>>> import numpy as np
>>> np.set_printoptions(precision=2, suppress=True, linewidth=120)
>>> mat = np.load("block0.npy")
>>> mat
array([[ 0,  2, -1,  1],
       [ 2,  0,  2, -1],
       [-1,  2,  0,  2],
       [ 1, -1,  2,  0]])
>>> vec = np.array([3, -4, 4, 5])
>>> y = mat @ vec
>>> y
array([-7,  9, -1, 15])
>>> np.linalg.solve(mat.T, mat[1])
array([0., 1., 0., 0.])
>>> rng = np.random.default_rng(7469)
>>> lab = rng.permutation(4)
>>> out = mat[:, lab] * rng.choice([-1, 1], 4)
>>> out
array([[ 2,  0,  1, -1],
       [ 0, -2, -2,  1],
       [ 2,  1,  0, -2],
       [-1, -1, -2,  0]])
>>> left, _, VT = np.linalg.svd(mat.T @ out)
>>> np.round(left @ VT, 2) + 0
array([[ 0., -1.,  0.,  0.],
       [ 1.,  0.,  0.,  0.],
       [ 0.,  0., -1.,  0.],
       [ 0.,  0.,  0., -1.]])
>>> np.round(np.linalg.lstsq(mat, out)[0], 2) + 0
array([[ 0., -1.,  0.,  0.],
       [ 1.,  0.,  0.,  0.],
       [ 0.,  0., -1.,  0.],
       [ 0.,  0.,  0., -1.]])
>>> G = out.T @ out
>>> np.linalg.svd(out, compute_uv=False) ** 2
array([20.62,  6.85,  2.38,  0.15])
>>> np.all(np.linalg.eigvalsh(mat) > 0)
np.False_
>>> [round(float(np.linalg.det(mat[:i, :i])), 2) + 0 for i in range(1, 5)]
[0.0, -4.0, -8.0, -7.0]
>>> np.round(np.linalg.eigvalsh(mat).min(), 2)
np.float64(-4.54)
>>> out = np.array([[8, -1, 9], [0, 6, 2], [9, 7, 0], [0, 3, -4]])
>>> np.einsum("ik,kj->ji", mat, out)
array([[ -9,  34,  -8,  26],
       [  8,   9,  19,   7],
       [  0,  22, -13,   7]])
>>> np.linalg.matrix_rank(mat @ out)
np.int64(3)
>>> np.einsum("ij,ij->i", mat, mat)
array([6, 9, 9, 6])
>>> F = np.loadtxt("layer13.csv", delimiter=",")
>>> F
array([[-1.25,  1.64, -1.74],
       [ 8.84, -4.02, -1.6 ],
       [-4.09, -4.58,  5.85],
       [ 1.  ,  0.08, -0.57],
       [ 2.76, -0.19, -7.8 ],
       [ 4.61, -2.63,  2.1 ],
       [-3.39, -4.77,  2.96],
       [-2.96, -3.49, -3.58],
       [ 5.33, -0.57, -7.18],
       [ 0.47, -3.28, -1.84],
       [-2.68,  0.44,  2.26],
       [-1.67,  9.04, -4.54],
       [-3.28, -1.42, -4.88],
       [ 2.97, -3.3 , -9.33],
       [-1.41,  8.6 ,  7.39],
       [-4.87, -5.47,  3.16],
       [ 4.46, -5.27,  0.48],
       [ 4.14,  1.31,  0.65],
       [-5.83,  3.83,  0.98],
       [-1.6 ,  9.2 ,  4.95],
       [-5.17,  2.87, -1.7 ],
       [-0.98,  1.5 ,  1.76],
       [ 0.13,  3.95, 10.1 ],
       [ 3.28, -4.8 ,  1.23],
       [ 1.91,  1.33, -2.77],
       [-4.81, -3.57,  1.88]])
>>> G = np.cov(F, rowvar=False)
>>> np.argwhere(np.triu(np.abs(np.corrcoef(F.T)) > 0.8, 1))
array([], shape=(0, 2), dtype=int64)
>>> np.corrcoef(F.T)
array([[ 1.  , -0.2 , -0.3 ],
       [-0.2 ,  1.  ,  0.19],
       [-0.3 ,  0.19,  1.  ]])
>>> np.linalg.eigvalsh(G)[::-1]
array([27.29, 16.46, 11.52])
>>> np.median(F, axis=0)
array([-1.11, -0.38,  0.56])
>>> Xs = (F - F.mean(axis=0)) / F.std(axis=0)
>>> Xs.std(axis=0)
array([1., 1., 1.])
>>> c = np.linalg.lstsq(np.delete(Xs, 0, axis=1), Xs[:, 0])[0]
>>> c
array([-0.15, -0.28])
>>> round(1 - np.var(Xs[:, 0] - np.delete(Xs, 0, axis=1) @ c), 2)
np.float64(0.11)
>>> O, Rm = np.linalg.qr(F)
>>> np.allclose(Rm.T @ Rm, F.T @ F)
True
>>> Rm
array([[ 19.22,  -4.34,  -6.95],
       [  0.  ,  21.57,   2.97],
       [  0.  ,   0.  , -21.74]])
>>> O.shape, Rm.shape
((26, 3), (3, 3))
>>> th = rng.uniform(0, 2 * np.pi, 22)
>>> O, _ = np.linalg.qr(np.array([[-1.3, 1.6], [0.6, -0.3], [1.7, -0.6]]))
>>> m1 = 5 * np.c_[np.cos(th), np.sin(th)] @ O.T
>>> m1
array([[-4.74, -0.1 , -1.58],
       [-4.77, -0.07, -1.49],
       [ 0.39,  1.38,  4.79],
       [ 1.6 , -1.45, -4.51],
       [ 1.93, -1.44, -4.38],
       [ 4.94, -0.55, -0.56],
       [ 4.98, -0.32,  0.21],
       [ 4.95, -0.53, -0.49],
       [ 4.14, -1.08, -2.59],
       [-0.76,  1.45,  4.72],
       [ 2.11,  1.13,  4.39],
       [ 3.91, -1.15, -2.9 ],
       [ 1.94,  1.16,  4.46],
       [-4.66,  0.83,  1.6 ],
       [-4.98,  0.39,  0.02],
       [ 4.1 ,  0.51,  2.82],
       [ 4.96, -0.51, -0.43],
       [ 1.98,  1.15,  4.44],
       [ 1.18, -1.45, -4.64],
       [-3.33,  1.29,  3.5 ],
       [ 3.42, -1.27, -3.42],
       [-3.68,  1.21,  3.16]])
>>> vec = np.array([2, 4, 4])
>>> np.sign((m1 @ vec).round(6))
array([-1., -1.,  1., -1., -1.,  1.,  1.,  1., -1.,  1.,  1., -1.,  1.,  1., -1.,  1.,  1.,  1., -1.,  1., -1.,  1.])
>>> r = np.linalg.matrix_rank(m1)
>>> r
np.int64(2)
>>> N = np.linalg.svd(m1)[2][r:].T
>>> [int(np.linalg.matrix_rank(m1[:, :j + 1])) for j in range(3)]
[1, 2, 2]
>>> np.linalg.matrix_rank(m1.T @ m1), np.linalg.matrix_rank(m1 @ m1.T)
(np.int64(2), np.int64(2))
>>> N[:, 0] / N[np.abs(N[:, 0]).round(6).argmax(), 0]
array([ 0.08,  1.  , -0.29])
>>> N.shape
(3, 1)
>>> Xs = m1 - m1.mean(axis=0)
>>> left, sigma, VT = np.linalg.svd(Xs, full_matrices=False)
>>> (np.sign(left[:, 0]) == np.sign(left[0, 0])).astype(int)
array([1, 1, 1, 0, 0, 0, 0, 0, 0, 1, 1, 0, 1, 1, 1, 0, 0, 1, 0, 1, 0, 1])
>>> VT[0] * np.sign(VT[0, np.abs(VT[0]).argmax()])
array([ 0.79, -0.23, -0.57])
>>> np.linalg.matrix_rank(Xs)
np.int64(2)
>>> np.abs(left[:, 0]).argmax()
np.int64(21)
>>> round((sigma ** 2).sum() ** 2 / (sigma ** 4).sum(), 2)
np.float64(1.91)
